% ipython --no-banner

In [1]: import numpy as np

In [2]: np.set_printoptions(suppress=True, linewidth=140)

In [3]: M = np.load("out16.npy")

In [4]: M.round(2) + 0
Out[4]: 
array([[-0.17,  0.19, -0.44, -0.1 , -0.46,  0.19,  0.25,  0.63, -0.12, -0.1 ],
       [ 0.07, -0.57, -0.09, -0.28, -0.44,  0.13, -0.48, -0.01,  0.08,  0.37],
       [ 0.28,  0.6 , -0.13, -0.32, -0.26,  0.01, -0.4 , -0.28,  0.24, -0.3 ],
       [-0.28, -0.06,  0.23, -0.24,  0.15, -0.54, -0.23,  0.47,  0.43, -0.18],
       [ 0.28,  0.24,  0.59,  0.24, -0.18,  0.34,  0.05,  0.31,  0.34,  0.31],
       [ 0.1 , -0.22,  0.2 ,  0.08, -0.6 , -0.38,  0.47, -0.27,  0.15, -0.27],
       [-0.48,  0.09,  0.14,  0.6 , -0.29,  0.02, -0.46, -0.06, -0.19, -0.2 ],
       [-0.52, -0.08,  0.33, -0.45,  0.01,  0.52,  0.16, -0.2 ,  0.08, -0.26],
       [-0.38,  0.4 ,  0.1 , -0.22, -0.16, -0.33,  0.12, -0.19, -0.17,  0.65],
       [-0.28,  0.  , -0.45,  0.28,  0.07,  0.12,  0.13, -0.21,  0.73,  0.18]])

In [5]: Y = np.array([[1, -5],
   ...:     [0, 5],
   ...:     [-2, 3],
   ...:     [-2, 2],
   ...:     [-5, 0],
   ...:     [5, 1],
   ...:     [-3, -4],
   ...:     [5, -4],
   ...:     [5, 0],
   ...:     [-4, -1]])

In [6]: np.linalg.matrix_rank(M @ Y)
Out[6]: np.int64(2)

In [7]: np.round(np.einsum("ij,ij->i", M, M), 2)
Out[7]: array([1., 1., 1., 1., 1., 1., 1., 1., 1., 1.])

In [8]: np.linalg.matrix_rank(np.vstack([M, Y.T]))
Out[8]: np.int64(10)

In [9]: Y = M / np.sqrt((M ** 2).mean(axis=1, keepdims=True))

In [10]: np.linalg.matrix_rank(M - M.mean(axis=1, keepdims=True))
Out[10]: np.int64(9)

In [11]: Y[7].round(2)
Out[11]: array([-1.64, -0.25,  1.05, -1.43,  0.03,  1.65,  0.52, -0.63,  0.25, -0.81])

In [12]: Y = np.linalg.invert(M)
AttributeError: module 'numpy.linalg' has no attribute 'invert'


In [13]: Y = np.inv(M)
AttributeError: module 'numpy' has no attribute 'inv'


In [14]: Y = np.linalg.inv(M)

In [15]: (np.abs(Y) > 1e-9).astype(int)
Out[15]: 
array([[1, 1, 1, 1, 1, 1, 1, 1, 1, 1],
       [1, 1, 1, 1, 1, 1, 1, 1, 1, 1],
       [1, 1, 1, 1, 1, 1, 1, 1, 1, 1],
       [1, 1, 1, 1, 1, 1, 1, 1, 1, 1],
       [1, 1, 1, 1, 1, 1, 1, 1, 1, 1],
       [1, 1, 1, 1, 1, 1, 1, 1, 1, 1],
       [1, 1, 1, 1, 1, 1, 1, 1, 1, 1],
       [1, 1, 1, 1, 1, 1, 1, 1, 1, 1],
       [1, 1, 1, 1, 1, 1, 1, 1, 1, 1],
       [1, 1, 1, 1, 1, 1, 1, 1, 1, 1]])

In [16]: np.round(np.linalg.cond(M), 2)
Out[16]: np.float64(1.0)

In [17]: Y.round(2) + 0
Out[17]: 
array([[-0.17,  0.07,  0.28, -0.28,  0.28,  0.1 , -0.48, -0.52, -0.38, -0.28],
       [ 0.19, -0.57,  0.6 , -0.06,  0.24, -0.22,  0.09, -0.08,  0.4 ,  0.  ],
       [-0.44, -0.09, -0.13,  0.23,  0.59,  0.2 ,  0.14,  0.33,  0.1 , -0.45],
       [-0.1 , -0.28, -0.32, -0.24,  0.24,  0.08,  0.6 , -0.45, -0.22,  0.28],
       [-0.46, -0.44, -0.26,  0.15, -0.18, -0.6 , -0.29,  0.01, -0.16,  0.07],
       [ 0.19,  0.13,  0.01, -0.54,  0.34, -0.38,  0.02,  0.52, -0.33,  0.12],
       [ 0.25, -0.48, -0.4 , -0.23,  0.05,  0.47, -0.46,  0.16,  0.12,  0.13],
       [ 0.63, -0.01, -0.28,  0.47,  0.31, -0.27, -0.06, -0.2 , -0.19, -0.21],
       [-0.12,  0.08,  0.24,  0.43,  0.34,  0.15, -0.19,  0.08, -0.17,  0.73],
       [-0.1 ,  0.37, -0.3 , -0.18,  0.31, -0.27, -0.2 , -0.26,  0.65,  0.18]])

In [18]: O, V = np.linalg.qr(M[:, :5])[0], np.linalg.qr(M[:, 5:])[0]

In [19]: s = np.linalg.svd(O.T @ V, compute_uv=False)

In [20]: np.round(np.linalg.norm(O @ O.T - V @ V.T, 2), 2)
Out[20]: np.float64(1.0)

In [21]: s.round(2) + 0
Out[21]: array([0., 0., 0., 0., 0.])

In [22]: np.round(np.degrees(np.arccos(s.clip(0, 1))), 2)
Out[22]: array([90., 90., 90., 90., 90.])

In [23]: np.round(M @ M, 2) + 0
Out[23]: 
array([[-0.53, -0.62,  0.14, -0.11,  0.01,  0.18,  0.09, -0.33, -0.28, -0.26],
       [ 0.  ,  0.15, -0.5 , -0.04,  0.35, -0.11,  0.71, -0.29,  0.02, -0.08],
       [ 0.31, -0.33, -0.38, -0.38, -0.31, -0.06,  0.02,  0.07, -0.44,  0.46],
       [-0.09,  0.4 ,  0.27, -0.48,  0.35,  0.41, -0.11, -0.28, -0.18,  0.34],
       [-0.35,  0.26, -0.2 , -0.45, -0.57, -0.14, -0.08, -0.23,  0.4 , -0.11],
       [-0.28,  0.32, -0.35,  0.09,  0.17, -0.33, -0.45,  0.02, -0.54, -0.23],
       [ 0.27, -0.28,  0.14, -0.5 ,  0.42, -0.51, -0.21, -0.04,  0.23, -0.22],
       [ 0.42,  0.12,  0.28,  0.22, -0.28, -0.21,  0.  , -0.71, -0.22, -0.11],
       [ 0.03, -0.24, -0.45,  0.26,  0.2 ,  0.2 , -0.46, -0.41,  0.37,  0.27],
       [-0.4 , -0.03,  0.24,  0.2 ,  0.06, -0.56,  0.12, -0.07,  0.06,  0.63]])

In [24]: assert M == M.T
ValueError: The truth value of an array with more than one element is ambiguous. Use a.any() or a.all()


In [25]: np.allclose(M, M.T)
Out[25]: False

In [26]: m1 = -2 * np.eye(5) + np.ones((5, 5))

In [27]: m1
Out[27]: 
array([[-1.,  1.,  1.,  1.,  1.],
       [ 1., -1.,  1.,  1.,  1.],
       [ 1.,  1., -1.,  1.,  1.],
       [ 1.,  1.,  1., -1.,  1.],
       [ 1.,  1.,  1.,  1., -1.]])

In [28]: Y = np.array([[0, 0], [1, 1], [0, 1], [-2, 1], [-2, 3]])

In [29]: np.einsum("ij->j", m1)
Out[29]: array([3., 3., 3., 3., 3.])

In [30]: np.einsum("ik,kj->ji", m1, Y)
Out[30]: 
array([[-3., -5., -3.,  1.,  1.],
       [ 6.,  4.,  4.,  4.,  0.]])

In [31]: Y @ m1
ValueError: matmul: Input operand 1 has a mismatch in its core dimension 0, with gufunc signature (n?,k),(k,m?)->(n?,m?) (size 5 is different from 2)


In [32]: Y.T @ m1.T
Out[32]: 
array([[-3., -5., -3.,  1.,  1.],
       [ 6.,  4.,  4.,  4.,  0.]])

In [33]: np.vstack([m1, Y.T]).shape
Out[33]: (7, 5)

In [34]: W0 = np.array([[4.0, -1.0, -2.0, 1.0],
    ...:     [1.0, 3.0, -1.0, -1.0],
    ...:     [1.0, 1.0, 1.0, -1.0],
    ...:     [-3.0, 6.0, 3.0, -4.0]])

In [35]: Uu, s, VT = np.linalg.svd(W0)

In [36]: np.argmax(s[:-1] / (s[1:] + 1e-6)) + 1
Out[36]: np.int64(3)

In [37]: Y = Uu[:, :3] @ np.diag(s[:3]) @ VT[:3]

In [38]: round(np.abs(W0 - Y).max(), 2)
Out[38]: np.float64(0.03)

In [39]: round(float(np.linalg.norm(W0 - Y) / np.linalg.norm(W0)), 2)
Out[39]: 0.01

In [40]: np.linalg.matrix_rank(Y)
Out[40]: np.int64(3)

In [41]: Y.round(2)
Out[41]: 
array([[ 4.  , -0.99, -1.99,  1.03],
       [ 1.  ,  2.99, -1.01, -1.02],
       [ 1.  ,  0.99,  0.99, -1.03],
       [-3.  ,  6.01,  3.01, -3.98]])

In [42]: vec = np.array([-2, -5, 2, 1])

In [43]: rhs = W0 @ vec

In [44]: rhs
Out[44]: array([ -6., -20.,  -6., -22.])

In [45]: np.linalg.solve(W0, rhs[:-1])
ValueError: solve1: Input operand 1 has a mismatch in its core dimension 0, with gufunc signature (m,m),(m)->(m) (size 3 is different from 4)


In [46]: np.round(np.linalg.solve(W0.T, W0[3]), 2) + 0
Out[46]: array([0., 0., 0., 1.])

In [47]: np.round(np.linalg.solve(W0, rhs + W0[:, 3]), 2)
Out[47]: array([-2., -5.,  2.,  2.])

In [48]: np.round(np.linalg.solve(W0, W0[:, 1]), 2) + 0
Out[48]: array([0., 1., 0., 0.])

In [49]: np.round(np.linalg.solve(W0, 5 * rhs), 2)
Out[49]: array([-10., -25.,  10.,   5.])

In [50]: Y = W0[0, 0] * W0[1:] - np.outer(W0[1:, 0], W0[0])

In [51]: Y
Out[51]: 
array([[  0.,  13.,  -2.,  -5.],
       [  0.,   5.,   6.,  -5.],
       [  0.,  21.,   6., -13.]])

In [52]: np.flatnonzero(~Y.round(6).any(axis=1))
Out[52]: array([], dtype=int64)

In [53]: W0[:, 0] / W0[0, 0]
Out[53]: array([ 1.  ,  0.25,  0.25, -0.75])

In [54]: np.argsort(-np.linalg.norm(Y, axis=0).round(6), kind="stable")[:3]
Out[54]: array([1, 3, 2])

In [55]: [round(float(x), 2) for x in np.linalg.svd(Y, compute_uv=False)[:3]]
Out[55]: [29.63, 7.21, 0.3]

In [56]: arr = np.loadtxt("block4.csv", delimiter=",")

In [57]: arr.round(2)
Out[57]: 
array([[-0.53, -0.35, -0.01, -0.71, -0.2 , -0.21],
       [-0.23, -0.18,  0.15,  0.31, -0.73,  0.51],
       [ 0.72, -0.24, -0.14, -0.17, -0.5 , -0.35],
       [ 0.38,  0.06,  0.32, -0.55,  0.16,  0.66],
       [-0.08,  0.83,  0.28, -0.19, -0.36, -0.23],
       [-0.04,  0.3 , -0.88, -0.17, -0.1 ,  0.3 ]])

In [58]: O, R = np.linalg.qr(arr)

In [59]: np.round(abs(R[0, 0]), 2), round(np.linalg.norm(arr[:, 0]), 2)
Out[59]: (np.float64(1.0), np.float64(1.0))

In [60]: np.round(O @ R, 2)
Out[60]: 
array([[-0.53, -0.35, -0.01, -0.71, -0.2 , -0.21],
       [-0.23, -0.18,  0.15,  0.31, -0.73,  0.51],
       [ 0.72, -0.24, -0.14, -0.17, -0.5 , -0.35],
       [ 0.38,  0.06,  0.32, -0.55,  0.16,  0.66],
       [-0.08,  0.83,  0.28, -0.19, -0.36, -0.23],
       [-0.04,  0.3 , -0.88, -0.17, -0.1 ,  0.3 ]])

In [61]: vec = np.array([6, 4, 8, 6, 7, 2])

In [62]: a = np.maximum(arr @ vec, 0)

In [63]: np.round(arr * (a > 1e-9)[:, None], 2)
Out[63]: 
array([[-0.  , -0.  , -0.  , -0.  , -0.  , -0.  ],
       [-0.  , -0.  ,  0.  ,  0.  , -0.  ,  0.  ],
       [ 0.  , -0.  , -0.  , -0.  , -0.  , -0.  ],
       [ 0.38,  0.06,  0.32, -0.55,  0.16,  0.66],
       [-0.08,  0.83,  0.28, -0.19, -0.36, -0.23],
       [-0.  ,  0.  , -0.  , -0.  , -0.  ,  0.  ]])

In [64]: np.round(arr.T @ a, 2)
Out[64]: array([ 1.5 ,  1.07,  1.6 , -2.46,  0.28,  2.49])

In [65]: feats = np.loadtxt("case14.csv", delimiter=",")

In [66]: feats
Out[66]: 
array([[ 0.,  2.,  2., -2.,  3., -2.],
       [ 0.,  0., -3., -2.,  2., -3.],
       [ 0.,  0.,  0., -3.,  1., -1.],
       [ 0.,  0.,  0.,  0., -2., -3.],
       [ 0.,  0.,  0.,  0.,  0.,  1.],
       [ 0.,  0.,  0.,  0.,  0.,  0.]])

In [67]: th = np.radians(60)

In [68]: R = np.eye(6)

In [69]: R[4, 4] = R[0, 0] = np.cos(th)

In [70]: R[4, 0], R[0, 4] = -np.sin(th), np.sin(th)

In [71]: R.round(2)
Out[71]: 
array([[ 0.5 ,  0.  ,  0.  ,  0.  ,  0.87,  0.  ],
       [ 0.  ,  1.  ,  0.  ,  0.  ,  0.  ,  0.  ],
       [ 0.  ,  0.  ,  1.  ,  0.  ,  0.  ,  0.  ],
       [ 0.  ,  0.  ,  0.  ,  1.  ,  0.  ,  0.  ],
       [-0.87,  0.  ,  0.  ,  0.  ,  0.5 ,  0.  ],
       [ 0.  ,  0.  ,  0.  ,  0.  ,  0.  ,  1.  ]])

In [72]: Y = feats @ R.T

In [73]: np.allclose(feats @ feats.T, Y @ Y.T)
Out[73]: True

In [74]: Y.round(2)
Out[74]: 
array([[ 2.6 ,  2.  ,  2.  , -2.  ,  1.5 , -2.  ],
       [ 1.73,  0.  , -3.  , -2.  ,  1.  , -3.  ],
       [ 0.87,  0.  ,  0.  , -3.  ,  0.5 , -1.  ],
       [-1.73,  0.  ,  0.  ,  0.  , -1.  , -3.  ],
       [ 0.  ,  0.  ,  0.  ,  0.  ,  0.  ,  1.  ],
       [ 0.  ,  0.  ,  0.  ,  0.  ,  0.  ,  0.  ]])

In [75]: np.allclose(np.linalg.norm(feats, axis=1), np.linalg.norm(Y, axis=1))
Out[75]: True

In [76]: Y = np.linalg.inv(W0)

In [77]: np.allclose(Y, W0.T)
Out[77]: False

In [78]: np.round(np.linalg.inv(Y), 2)
Out[78]: 
array([[ 4., -1., -2.,  1.],
       [ 1.,  3., -1., -1.],
       [ 1.,  1.,  1., -1.],
       [-3.,  6.,  3., -4.]])

In [79]: np.round(np.linalg.det(W0) * Y, 2)
Out[79]: 
array([[  2.,  -2.,  -4.,   2.],
       [ 14., -12., -14.,  10.],
       [ 14., -10., -16.,  10.],
       [ 30., -24., -30.,  22.]])

In [80]: Y.round(2)
Out[80]: 
array([[-0.5,  0.5,  1. , -0.5],
       [-3.5,  3. ,  3.5, -2.5],
       [-3.5,  2.5,  4. , -2.5],
       [-7.5,  6. ,  7.5, -5.5]])

In [81]: round(np.linalg.slogdet(W0)[0], 2)
Out[81]: np.float64(-1.0)

In [82]: round(np.linalg.cond(W0), 2)
Out[82]: np.float64(150.23)

In [83]: (np.abs(Y) > 1e-9).astype(int)
Out[83]: 
array([[1, 1, 1, 1],
       [1, 1, 1, 1],
       [1, 1, 1, 1],
       [1, 1, 1, 1]])

In [84]: vec = np.array([-1, -3, 3, -4])

In [85]: rhs = Y @ vec

In [86]: rhs.round(2)
Out[86]: array([ 4., 15., 18., 34.])

In [87]: np.round(np.linalg.solve(Y, Y[:, 0]), 2) + 0
Out[87]: array([1., 0., 0., 0.])

In [88]: r0 = np.array([1, 1, 0])

In [89]: np.correlate(feats[3], feats[1], "full")
Out[89]: array([ 0.,  0.,  0.,  0.,  6.,  5., -2., 12.,  9.,  0.,  0.])

In [90]: rk = np.linalg.matrix_rank(feats)

In [91]: rk
Out[91]: np.int64(5)

In [92]: N = np.linalg.svd(feats)[2][rk:].T

In [93]: N.shape
Out[93]: (6, 1)

In [94]: N @ N.T
Out[94]: 
array([[1., 0., 0., 0., 0., 0.],
       [0., 0., 0., 0., 0., 0.],
       [0., 0., 0., 0., 0., 0.],
       [0., 0., 0., 0., 0., 0.],
       [0., 0., 0., 0., 0., 0.],
       [0., 0., 0., 0., 0., 0.]])

In [95]: np.linalg.matrix_rank(feats.T @ feats), np.linalg.matrix_rank(feats @ feats.T)
Out[95]: (np.int64(5), np.int64(5))

In [96]: X = np.load("test16.npy")

In [97]: X.round(2)
Out[97]: 
array([[ -6.48, -15.43,  32.13,  11.64,  -5.49,  -5.55,   2.01,  19.23],
       [ -3.89,  -7.64,  20.89,   5.76,  -4.14,  -2.12,   1.36,  12.69],
       [ -3.82,  -7.44,  20.59,   5.61,  -4.1 ,  -2.03,   1.34,  12.51],
       [ -2.15,  -3.32,  13.61,   2.27,  -3.1 ,  -0.15,   1.02,   8.37],
       [ -1.85,  -2.67,  12.36,   1.72,  -2.9 ,   0.15,   0.97,   7.61],
       [ -1.81,  -2.6 ,  12.22,   1.66,  -2.87,   0.18,   0.97,   7.53],
       [ -1.79,  -2.56,  12.14,   1.63,  -2.86,   0.2 ,   0.97,   7.49],
       [ -1.58,  -2.12,  11.25,   1.25,  -2.71,   0.4 ,   0.93,   6.95],
       [ -0.72,  -0.55,   7.53,  -0.14,  -2.03,   1.1 ,   0.79,   4.69],
       [ -0.5 ,  -0.23,   6.56,  -0.44,  -1.83,   1.23,   0.75,   4.09],
       [  0.1 ,   0.45,   3.32,  -1.06,  -1.08,   1.34,   0.58,   2.08],
       [  0.21,   0.49,   2.46,  -1.06,  -0.84,   1.23,   0.5 ,   1.54],
       [  0.25,   0.43,   1.63,  -0.92,  -0.58,   1.01,   0.4 ,   1.01],
       [  0.22,   0.3 ,   0.9 ,  -0.66,  -0.34,   0.68,   0.27,   0.56],
       [  0.01,   0.01,   0.02,  -0.02,  -0.01,   0.02,   0.01,   0.01],
       [ -0.29,  -0.22,  -0.53,   0.64,   0.22,  -0.63,  -0.26,  -0.31],
       [ -1.1 ,  -0.48,  -1.37,   2.14,   0.55,  -2.06,  -0.92,  -0.74],
       [ -1.21,  -0.49,  -1.45,   2.31,   0.58,  -2.23,  -1.  ,  -0.77],
       [ -5.58,   2.47,  -4.63,   7.61,   1.  ,  -7.57,  -4.62,  -1.88],
       [ -5.66,   2.57,  -4.7 ,   7.69,   1.  ,  -7.65,  -4.69,  -1.9 ],
       [ -6.63,   3.85,  -5.58,   8.55,   1.  ,  -8.61,  -5.57,  -2.2 ],
       [ -7.52,   5.19,  -6.47,   9.27,   0.98,  -9.45,  -6.4 ,  -2.5 ],
       [ -7.62,   5.35,  -6.57,   9.34,   0.98,  -9.54,  -6.49,  -2.53],
       [ -7.87,   5.76,  -6.84,   9.53,   0.97,  -9.78,  -6.73,  -2.63],
       [ -8.32,   6.51,  -7.32,   9.86,   0.95, -10.17,  -7.16,  -2.8 ],
       [ -8.74,   7.24,  -7.8 ,  10.15,   0.94, -10.54,  -7.57,  -2.96],
       [-15.23,  21.9 , -17.05,  13.2 ,   0.49, -15.32, -14.4 ,  -6.44],
       [-16.03,  24.06, -18.42,  13.41,   0.41, -15.81, -15.3 ,  -6.97],
       [-16.17,  24.47, -18.68,  13.45,   0.4 , -15.9 , -15.47,  -7.07],
       [-19.09,  33.11, -24.16,  13.93,   0.1 , -17.53, -18.89,  -9.26]])

In [98]: W1 = np.array([[5, 4, 9],
    ...:     [1, 2, 9],
    ...:     [7, 0, 8],
    ...:     [1, 4, 9],
    ...:     [5, 1, 9],
    ...:     [3, 4, 0],
    ...:     [8, 6, 0],
    ...:     [8, 6, 1],
    ...:     [4, 1, 0],
    ...:     [5, 4, 6]])

In [99]: c = np.array([2, 3, 0])

In [100]: H = np.maximum(M @ W1 + c, 0)

In [101]: np.linalg.matrix_rank(H)
Out[101]: np.int64(3)

In [102]: H.round(2)
Out[102]: 
array([[ 2.55,  7.38,  0.  ],
       [ 0.  ,  0.  ,  0.  ],
       [ 0.  ,  0.  ,  0.  ],
       [ 3.77,  0.  ,  0.  ],
       [13.92, 10.45, 12.06],
       [ 0.48,  1.47,  0.  ],
       [ 0.  ,  0.  ,  0.  ],
       [ 1.59,  0.  ,  0.  ],
       [ 1.16,  1.94,  1.28],
       [ 1.59,  4.52,  0.  ]])

In [103]: (H > 0).mean(axis=0)
Out[103]: array([0.7, 0.5, 0.2])

In [104]: W2 = np.array([[1, 3, 2], [1, 2, 3], [3, 0, 2]])

In [105]: (H @ W2).round(6).argmax(axis=1)
Out[105]: array([2, 0, 0, 1, 2, 2, 0, 1, 2, 2])

In [106]: W1 @ W2
Out[106]: 
array([[36, 23, 40],
       [30,  7, 26],
       [31, 21, 30],
       [32, 11, 32],
       [33, 17, 31],
       [ 7, 17, 18],
       [14, 36, 34],
       [17, 36, 36],
       [ 5, 14, 11],
       [27, 23, 34]])
